$ python3 -q
>>> import numpy as np
>>> from numpy import linalg as LA
>>> np.set_printoptions(precision=2, suppress=True, linewidth=120)
>>> def tidy(a):
...     return np.round(a, 2) + 0
... 
>>> Z = 3 * np.array([[-0.5, -0.7, 2.1], [-0.4, 1.0, -0.5]])
>>> rng = np.random.default_rng(98814)
>>> z = rng.integers(0, 2, 22)
>>> data = Z[z] + rng.normal(size=(22, 3))
>>> tidy(data)
array([[-1.23,  2.09, -0.39],
       [-0.57, -2.16,  8.9 ],
       [-0.65, -2.19,  6.56],
       [-0.52,  2.34, -1.66],
       [-4.03, -2.39,  4.  ],
       [-1.62,  2.29, -0.75],
       [-2.35,  1.47, -1.65],
       [-0.85,  2.22,  0.04],
       [-2.39, -3.6 ,  6.32],
       [-1.98, -0.65,  5.92],
       [-2.13,  2.94, -3.17],
       [-0.6 ,  1.23, -1.43],
       [-3.44,  2.69, -0.35],
       [-2.35, -2.03,  5.99],
       [-1.03, -3.6 ,  4.04],
       [-1.17,  3.23, -1.85],
       [ 0.05, -2.46,  5.94],
       [-3.51, -2.48,  5.82],
       [-3.66, -0.24,  5.68],
       [-0.07,  4.4 , -2.96],
       [-2.3 ,  3.09, -1.69],
       [-0.76,  3.46, -1.49]])
>>> Z = data[[13, 10]].astype(float)
>>> for _ in range(4):
...     z = LA.norm(data[:, None] - Z, axis=-1).argmin(axis=1)
...     Z = np.array([data[z == j].mean(axis=0) for j in range(2)])
... 
>>> z
array([1, 0, 0, 1, 0, 1, 1, 1, 0, 0, 1, 1, 1, 0, 0, 1, 0, 0, 0, 1, 1, 1])
>>> tidy(Z)
array([[-2.01, -2.18,  5.92],
       [-1.42,  2.62, -1.45]])
>>> np.abs(Z[1] - Z[0]).argmax()
np.int64(2)
>>> tidy(Z[1] - Z[0])
array([ 0.59,  4.8 , -7.36])
>>> t = np.radians(15)
>>> r_ = np.eye(3)
>>> r_[0, 0] = r_[2, 2] = np.cos(t)
>>> r_[0, 2], r_[2, 0] = -np.sin(t), np.sin(t)
>>> tidy(r_)
array([[ 0.97,  0.  , -0.26],
       [ 0.  ,  1.  ,  0.  ],
       [ 0.26,  0.  ,  0.97]])
>>> Y = Z @ r_.T
>>> tidy(LA.svd(Z, compute_uv=False)), tidy(LA.svd(Y, compute_uv=False))
(array([6.88, 2.72]), array([6.88, 2.72]))
>>> tidy(LA.det(r_)), tidy(np.trace(r_))
(np.float64(1.0), np.float64(2.93))
>>> Ac = data - data.mean(axis=0)
>>> Uu, s, vt = LA.svd(Ac, full_matrices=False)
>>> np.abs(vt[0]).argmax()
np.int64(2)
>>> tidy(s ** 2 / (s ** 2).sum())
array([0.9 , 0.06, 0.04])
>>> tidy(s)
array([21.21,  5.46,  4.34])
>>> np.abs(Uu[:, 0]).argmax()
np.int64(1)
>>> tidy(Ac.mean(axis=0))
array([0., 0., 0.])
>>> LA.matrix_rank(Ac)
np.int64(3)
>>> tidy((s ** 2).sum() ** 2 / (s ** 4).sum())
np.float64(1.22)
>>> x = np.array([1, -1, -2])
>>> target = data @ x
>>> tidy(LA.solve(data.T @ data, data.T @ target))
array([ 1., -1., -2.])
>>> tidy(LA.lstsq(data, target)[0])
array([ 1., -1., -2.])
>>> tidy(LA.pinv(data) @ data)
array([[1., 0., 0.],
       [0., 1., 0.],
       [0., 0., 1.]])
>>> try:
...     LA.solve(data, target)
... except LA.LinAlgError as e:
...     print(repr(e))
... 
LinAlgError('Last 2 dimensions of the array must be square')
>>> target = target + 0.1 * rng.normal(size=22)
>>> tidy(target)
array([ -2.65, -16.26, -11.75,   0.54,  -9.59,  -2.48,  -0.64,  -3.27, -11.51, -13.06,   1.21,   0.91,  -5.59, -12.42,
        -5.6 ,  -0.67,  -9.47, -12.67, -14.78,   1.53,  -1.78,  -1.31])
>>> beta, *_ = LA.lstsq(data, target)
>>> tidy(beta)
array([ 1.01, -1.  , -2.01])
>>> W0 = np.loadtxt("arr.csv", delimiter=",")
>>> W0
array([[ 2., -5.,  0., -5., -4.,  4., -2.],
       [-5., -4.,  4.,  1., -1., -2., -1.],
       [-1.,  4., -4.,  2., -2.,  2.,  5.],
       [-1., -3.,  2., -4., -5., -1.,  4.],
       [-5., -4., -5.,  0., -1.,  1., -4.],
       [-3.,  5.,  0., -1., -3., -3., -4.],
       [-5.,  5., -5., -2.,  3.,  1., -1.],
       [ 1., -2.,  5., -2.,  5.,  4.,  2.]])
>>> tidy(LA.norm(W0) ** 2 / LA.norm(W0, 2) ** 2)
np.float64(3.05)
>>> tidy(LA.norm(W0, axis=0))
array([ 9.54, 11.66, 10.54,  7.42,  9.49,  7.21,  9.11])
>>> tidy(LA.norm(W0, 1)), tidy(LA.norm(W0, np.inf))
(np.float64(32.0), np.float64(22.0))
>>> tidy(LA.norm(W0, 2))
np.float64(14.23)
>>> tidy(LA.norm(W0, "nuc"))
np.float64(61.28)
>>> tidy(LA.norm(W0[2] - W0[7]))
np.float64(14.11)
>>> Y = W0 + rng.integers(-2, 3, (8, 6)) @ rng.integers(-2, 3, (6, 7))
>>> Y
array([[  0., -10.,  -4.,  -4., -13.,  -2.,  -8.],
       [ -1., -13.,   2.,  -2.,  -3.,  -8.,  -2.],
       [  7.,   0., -11.,   2., -10.,   4.,   0.],
       [  9.,  -9.,   5.,  -3.,  -1.,   4.,  17.],
       [  0.,  -2.,  -7.,   0.,  -1.,   5.,  -3.],
       [ -4.,   4.,   3.,   2.,  -3.,  -4.,   4.],
       [  4.,   5.,  -2.,   0.,  11.,   9.,  11.],
       [-17.,  12.,  10.,   0.,   9.,   1.,  -2.]])
>>> Y - W0
array([[ -2.,  -5.,  -4.,   1.,  -9.,  -6.,  -6.],
       [  4.,  -9.,  -2.,  -3.,  -2.,  -6.,  -1.],
       [  8.,  -4.,  -7.,   0.,  -8.,   2.,  -5.],
       [ 10.,  -6.,   3.,   1.,   4.,   5.,  13.],
       [  5.,   2.,  -2.,   0.,   0.,   4.,   1.],
       [ -1.,  -1.,   3.,   3.,   0.,  -1.,   8.],
       [  9.,   0.,   3.,   2.,   8.,   8.,  12.],
       [-18.,  14.,   5.,   2.,   4.,  -3.,  -4.]])
>>> tidy(LA.svd(Y - W0, compute_uv=False))
array([32.85, 27.02, 12.4 ,  7.11,  1.81,  1.31,  0.  ])
